In [1]: import numpy as np

In [2]: import numpy.linalg as la

In [3]: np.set_printoptions(precision=1, suppress=True, linewidth=100)

In [4]: rnd = lambda a: np.round(a, 1) + 0

In [5]: X = np.array([[2, 0, -2, 0], [1, 1, -1, -1], [2, 0, -2, 0], [1, 1, -1, -1]])

In [6]: f, g = X[2], X[0]

In [7]: print(f @ g)
8

In [8]: pr = (f @ g) / (f @ f) * f

In [9]: rnd(la.norm(f + g) ** 2 + la.norm(f - g) ** 2)
Out[9]: np.float64(32.0)

In [10]: pr
Out[10]: array([ 2.,  0., -2.,  0.])

In [11]: print(g - pr)
[0. 0. 0. 0.]

In [12]: left, s, VT = la.svd(X)

In [13]: rnd(s)
Out[13]: array([4.6, 1.7, 0. , 0. ])

In [14]: M2 = left[:, :2] @ np.diag(s[:2]) @ VT[:2]

In [15]: rnd(la.norm(X - M2, 2)), rnd(s[2])
Out[15]: (np.float64(0.0), np.float64(0.0))

In [16]: feats = np.load("mat.npy")

In [17]: rnd(feats)
Out[17]: 
array([[-6.8,  8. ,  6.3],
       [-5.9,  8. ,  8.1],
       [-6.1,  8. ,  7.9],
       [-6. ,  8. ,  7.9],
       [-8. ,  8. ,  4. ],
       [-7.6,  8. ,  4.8],
       [-8.4,  8. ,  3.1],
       [-8.3,  8. ,  3.5],
       [-7.1,  8. ,  5.9],
       [-7.9,  8. ,  4.2],
       [-6. ,  8. ,  8. ],
       [-5.7,  8. ,  8.5],
       [-6.7,  8. ,  6.6],
       [-7.4,  8. ,  5.2],
       [-7.1,  8. ,  5.8],
       [-7.3,  8. ,  5.5],
       [-6.1,  8. ,  7.9],
       [-7.7,  8. ,  4.7]])

In [18]: left, s, VT = la.svd(feats)

In [19]: evecs = VT[:(s > 1e-8).sum()]

In [20]: rng = np.random.default_rng(796885)

In [21]: x0 = feats[15] + -1 * feats[17] + rng.integers(2) * np.eye(3)[0]

In [22]: print(rnd(x0))
[0.4 0.  0.8]

In [23]: rnd(la.norm(x0 - evecs.T @ evecs @ x0))
Out[23]: np.float64(0.0)

In [24]: rnd(evecs.T @ evecs)
Out[24]: 
array([[ 0.6, -0.4,  0.2],
       [-0.4,  0.4,  0.2],
       [ 0.2,  0.2,  0.9]])

In [25]: rnd(np.diag(evecs.T @ evecs))
Out[25]: array([0.6, 0.4, 0.9])

In [26]: np.allclose(evecs.T @ evecs @ x0, x0)
Out[26]: True

In [27]: print(np.argsort(-la.norm(feats, axis=0).round(6), kind="stable")[:3])
[1 0 2]

In [28]: la.matrix_rank(feats, rtol=0.1)
Out[28]: np.int64(2)

In [29]: A = np.load("data.npy")

In [30]: rnd(A)
Out[30]: 
array([[ 0.9, -0.2, -0.2, -0.2],
       [-0.2,  0. ,  0. ,  0. ],
       [-0.2,  0. ,  0. ,  0. ],
       [-0.2,  0. ,  0. ,  0. ]])

In [31]: x0 = np.array([3, 0, 1, 2])

In [32]: rnd((x0 - A @ x0) @ (A @ x0))
Out[32]: np.float64(0.0)

In [33]: rnd(A @ x0)
Out[33]: array([ 2.1, -0.4, -0.4, -0.4])

In [34]: print(np.trace(A))
1.0

In [35]: left, s, VT = la.svd(A)

In [36]: rnd(s)
Out[36]: array([1., 0., 0., 0.])

In [37]: M2 = left[:, :1] @ np.diag(s[:1]) @ VT[:1]

In [38]: rnd(M2)
Out[38]: 
array([[ 0.9, -0.2, -0.2, -0.2],
       [-0.2,  0. ,  0. ,  0. ],
       [-0.2,  0. ,  0. ,  0. ],
       [-0.2,  0. ,  0. ,  0. ]])

In [39]: rnd(la.norm(A - M2) / la.norm(A))
Out[39]: np.float64(0.0)

In [40]: la.matrix_rank(A, rtol=0.05)
Out[40]: np.int64(1)

In [41]: rnd(la.norm(A - M2, 2)), rnd(s[1])
Out[41]: (np.float64(0.0), np.float64(0.0))
